$ python3 -q
>>> import numpy as np
>>> import numpy.linalg as la
>>> np.set_printoptions(suppress=True, linewidth=160)
>>> def rd(a):
...     return np.round(a, 2) + 0
... 
>>> rng = np.random.default_rng(9)
>>> M = rng.normal(size=(12, 3)) + 20 * np.array([0, 2, 0])
>>> rd(M)
array([[-0.8 , 40.24, -1.66],
       [ 0.66, 41.14, -0.45],
       [ 0.43, 40.25, -0.39],
       [-0.86, 37.97,  1.41],
       [-0.05, 42.52,  0.83],
       [ 0.28, 39.34,  1.39],
       [-0.51, 41.57, -0.4 ],
       [ 0.19, 38.48,  2.34],
       [-0.09, 39.61,  0.81],
       [-0.89, 40.77, -1.17],
       [ 0.55, 38.96, -1.84],
       [-0.59, 38.54,  0.55]])
>>> q, r_ = la.qr(M)
>>> np.trace(q @ q.T)
np.float64(3.0)
>>> np.allclose(r_.T @ r_, M.T @ M)
True
>>> data = np.loadtxt("dump.csv", delimiter=",")
>>> data
array([[-9.,  1.,  3.],
       [-6.,  2.,  2.],
       [-6., -2.,  2.]])
>>> # rank 2
>>> U, s, VT = la.svd(data)
>>> np.argmax(s[:-1] / (s[1:] + 1e-6)) + 1
np.int64(2)
>>> Y = U[:, :2] @ np.diag(s[:2]) @ VT[:2]
>>> rd(la.norm(data - Y) / la.norm(data))
np.float64(0.0)
>>> rd(Y)
array([[-9.,  1.,  3.],
       [-6.,  2.,  2.],
       [-6., -2.,  2.]])
>>> la.matrix_rank(data, rtol=0.05)
np.int64(2)
>>> la.matrix_rank(Y)
np.int64(2)
>>> rk = la.matrix_rank(Y)
>>> rk
np.int64(2)
>>> ns = la.svd(Y)[2][rk:].T
>>> rd(ns @ ns.T)
array([[0.1, 0. , 0.3],
       [0. , 0. , 0. ],
       [0.3, 0. , 0.9]])
>>> ns.shape
(3, 1)
>>> np.allclose(Y @ ns, 0)
True
>>> rd(ns[:, 0] / ns[np.abs(ns[:, 0]).round(6).argmax(), 0])
array([0.33, 0.  , 1.  ])
>>> [int(la.matrix_rank(Y[:, :j + 1])) for j in range(3)]
[1, 2, 2]
>>> [int(la.matrix_rank(np.delete(Y, i, axis=0))) for i in range(3)]
[2, 2, 2]
>>> mat = np.load("m.npy")
>>> mat
array([[1, 0, 0, 0, 0],
       [0, 0, 1, 0, 0],
       [0, 0, 0, 0, 1],
       [0, 1, 0, 0, 0],
       [0, 0, 0, 1, 0]])
>>> # splits into 2 blocks
>>> x0 = np.array([-2, 2, -2, -1, -2])
>>> target = mat @ x0
>>> target
array([-2, -2, -2,  2, -1])
>>> rd(la.solve(mat, target))
array([-2.,  2., -2., -1., -2.])
>>> rd(la.solve(mat.T, mat[1]))
array([0., 1., 0., 0., 0.])
>>> rd(la.solve(mat, 4 * target))
array([-8.,  8., -8., -4., -8.])
>>> rd(la.solve(mat, mat[:, 4]))
array([0., 0., 0., 0., 1.])
>>> r0, v = mat[1], mat[2]
>>> r0 @ v
np.int64(0)
>>> p = (r0 @ v) / (r0 @ r0) * r0
>>> p
array([0., 0., 0., 0., 0.])
>>> (v - p) @ r0
np.float64(0.0)
>>> la.matrix_rank(np.outer(r0, v))
np.int64(1)
>>> x0 = np.array([-2, 8, -6, -6, 3])
>>> rd(np.abs(la.eigvals(mat)))
array([1., 1., 1., 1., 1.])
>>> 5 - la.matrix_rank(mat - np.eye(5), tol=1e-8)
np.int64(2)
>>> rd(np.sort(np.abs(np.degrees(np.angle(la.eigvals(mat))))))
array([  0.,   0.,  90.,  90., 180.])
>>> mat.T @ (mat @ x0)
array([-2,  8, -6, -6,  3])
>>> rd(la.det(mat))
np.float64(-1.0)
>>> z = rng.integers(0, 2, 6)
>>> K = np.array([[-3, -3, -2, -5, 4, -1],
...     [-2, -5, -2, -3, 4, 1],
...     [0, -1, -2, -2, -3, -4],
...     [1, 5, 3, 1, 1, 0],
...     [-1, -4, 4, -1, -4, 3],
...     [-1, 5, 1, 3, 1, -1]]) * (z[:, None] == z)
>>> K
array([[-3, -3, -2,  0,  4, -1],
       [-2, -5, -2,  0,  4,  1],
       [ 0, -1, -2,  0, -3, -4],
       [ 0,  0,  0,  1,  0,  0],
       [-1, -4,  4,  0, -4,  3],
       [-1,  5,  1,  0,  1, -1]])
>>> z = rng.permutation(6)
>>> z
array([3, 4, 0, 2, 5, 1])
>>> Y = K[z][:, z]
>>> Y
array([[ 1,  0,  0,  0,  0,  0],
       [ 0, -4, -1,  4,  3, -4],
       [ 0,  4, -3, -2, -1, -3],
       [ 0, -3,  0, -2, -4, -1],
       [ 0,  1, -1,  1, -1,  5],
       [ 0,  4, -2, -2,  1, -5]])
>>> np.allclose(Y, K)
False
>>> np.unravel_index(np.abs(K).argmax(), K.shape)
(np.int64(1), np.int64(1))
>>> K.sum(axis=0)
array([-7, -8, -1,  1,  2, -2])
>>> K - K[0]
array([[ 0,  0,  0,  0,  0,  0],
       [ 1, -2,  0,  0,  0,  2],
       [ 3,  2,  0,  0, -7, -3],
       [ 3,  3,  2,  1, -4,  1],
       [ 2, -1,  6,  0, -8,  4],
       [ 2,  8,  3,  0, -3,  0]])
>>> np.count_nonzero(K)
np.int64(25)
>>> t = np.radians(15)
>>> r_ = np.eye(6)
>>> r_[3, 3] = r_[1, 1] = np.cos(t)
>>> r_[3, 1], r_[1, 3] = -np.sin(t), np.sin(t)
>>> rd(r_)
array([[ 1.  ,  0.  ,  0.  ,  0.  ,  0.  ,  0.  ],
       [ 0.  ,  0.97,  0.  ,  0.26,  0.  ,  0.  ],
       [ 0.  ,  0.  ,  1.  ,  0.  ,  0.  ,  0.  ],
       [ 0.  , -0.26,  0.  ,  0.97,  0.  ,  0.  ],
       [ 0.  ,  0.  ,  0.  ,  0.  ,  1.  ,  0.  ],
       [ 0.  ,  0.  ,  0.  ,  0.  ,  0.  ,  1.  ]])
>>> Y = K @ r_.T
>>> rd(Y)
array([[-3.  , -2.9 , -2.  ,  0.78,  4.  , -1.  ],
       [-2.  , -4.83, -2.  ,  1.29,  4.  ,  1.  ],
       [ 0.  , -0.97, -2.  ,  0.26, -3.  , -4.  ],
       [ 0.  ,  0.26,  0.  ,  0.97,  0.  ,  0.  ],
       [-1.  , -3.86,  4.  ,  1.04, -4.  ,  3.  ],
       [-1.  ,  4.83,  1.  , -1.29,  1.  , -1.  ]])
>>> rd(np.abs(Y - K).max(axis=0))
array([0.  , 0.26, 0.  , 1.29, 0.  , 0.  ])
>>> cov = Y.T @ Y
>>> (Y @ Y.T).shape
(6, 6)
>>> rd(la.svd(Y, compute_uv=False) ** 2)
array([93.14, 71.2 , 33.19,  8.45,  1.  ,  0.02])
>>> np.allclose(cov, cov.T)
True
>>> rd(la.eigvalsh(cov)[::-1])
array([93.14, 71.2 , 33.19,  8.45,  1.  ,  0.02])
>>> arr = np.loadtxt("block16.csv", delimiter=",")
>>> rd(arr)
array([[ 24.22, -23.37, -11.89, -30.2 ],
       [  7.64,  -5.66,  -3.41, -10.25],
       [  7.24,  -5.27,  -3.24,  -9.72],
       [  2.25,  -1.03,  -1.31,  -2.92],
       [  1.28,  -0.47,  -0.89,  -1.57],
       [  0.53,  -0.15,  -0.45,  -0.59],
       [ -0.77,   0.19,   0.95,   0.61],
       [ -3.17,   1.52,   5.19,   1.29],
       [ -4.75,   2.85,   8.07,   1.56],
       [-12.54,  10.86,  21.13,   3.41],
       [-19.8 ,  19.04,  32.39,   5.74],
       [-25.94,  26.14,  41.51,   7.98],
       [-26.2 ,  26.45,  41.9 ,   8.08],
       [-32.87,  34.29,  51.55,  10.71]])
>>> la.matrix_rank(arr, rtol=0.1)
np.int64(2)
>>> rd(la.norm(arr, 2) / la.norm(arr))
np.float64(0.97)
>>> np.argsort(-la.norm(arr, axis=0).round(6), kind="stable")[:3]
array([2, 0, 1])
>>> rd(arr.reshape(2, -1))
array([[ 24.22, -23.37, -11.89, -30.2 ,   7.64,  -5.66,  -3.41, -10.25,   7.24,  -5.27,  -3.24,  -9.72,   2.25,  -1.03,  -1.31,  -2.92,   1.28,  -0.47,
         -0.89,  -1.57,   0.53,  -0.15,  -0.45,  -0.59,  -0.77,   0.19,   0.95,   0.61],
       [ -3.17,   1.52,   5.19,   1.29,  -4.75,   2.85,   8.07,   1.56, -12.54,  10.86,  21.13,   3.41, -19.8 ,  19.04,  32.39,   5.74, -25.94,  26.14,
         41.51,   7.98, -26.2 ,  26.45,  41.9 ,   8.08, -32.87,  34.29,  51.55,  10.71]])
>>> rd(arr.ravel(order="F"))
array([ 24.22,   7.64,   7.24,   2.25,   1.28,   0.53,  -0.77,  -3.17,  -4.75, -12.54, -19.8 , -25.94, -26.2 , -32.87, -23.37,  -5.66,  -5.27,  -1.03,  -0.47,
        -0.15,   0.19,   1.52,   2.85,  10.86,  19.04,  26.14,  26.45,  34.29, -11.89,  -3.41,  -3.24,  -1.31,  -0.89,  -0.45,   0.95,   5.19,   8.07,  21.13,
        32.39,  41.51,  41.9 ,  51.55, -30.2 , -10.25,  -9.72,  -2.92,  -1.57,  -0.59,   0.61,   1.29,   1.56,   3.41,   5.74,   7.98,   8.08,  10.71])
>>> blk = arr.reshape(14, 2, -1)
>>> rd(blk.transpose(1, 0, 2))
array([[[ 24.22, -23.37],
        [  7.64,  -5.66],
        [  7.24,  -5.27],
        [  2.25,  -1.03],
        [  1.28,  -0.47],
        [  0.53,  -0.15],
        [ -0.77,   0.19],
        [ -3.17,   1.52],
        [ -4.75,   2.85],
        [-12.54,  10.86],
        [-19.8 ,  19.04],
        [-25.94,  26.14],
        [-26.2 ,  26.45],
        [-32.87,  34.29]],

       [[-11.89, -30.2 ],
        [ -3.41, -10.25],
        [ -3.24,  -9.72],
        [ -1.31,  -2.92],
        [ -0.89,  -1.57],
        [ -0.45,  -0.59],
        [  0.95,   0.61],
        [  5.19,   1.29],
        [  8.07,   1.56],
        [ 21.13,   3.41],
        [ 32.39,   5.74],
        [ 41.51,   7.98],
        [ 41.9 ,   8.08],
        [ 51.55,  10.71]]])
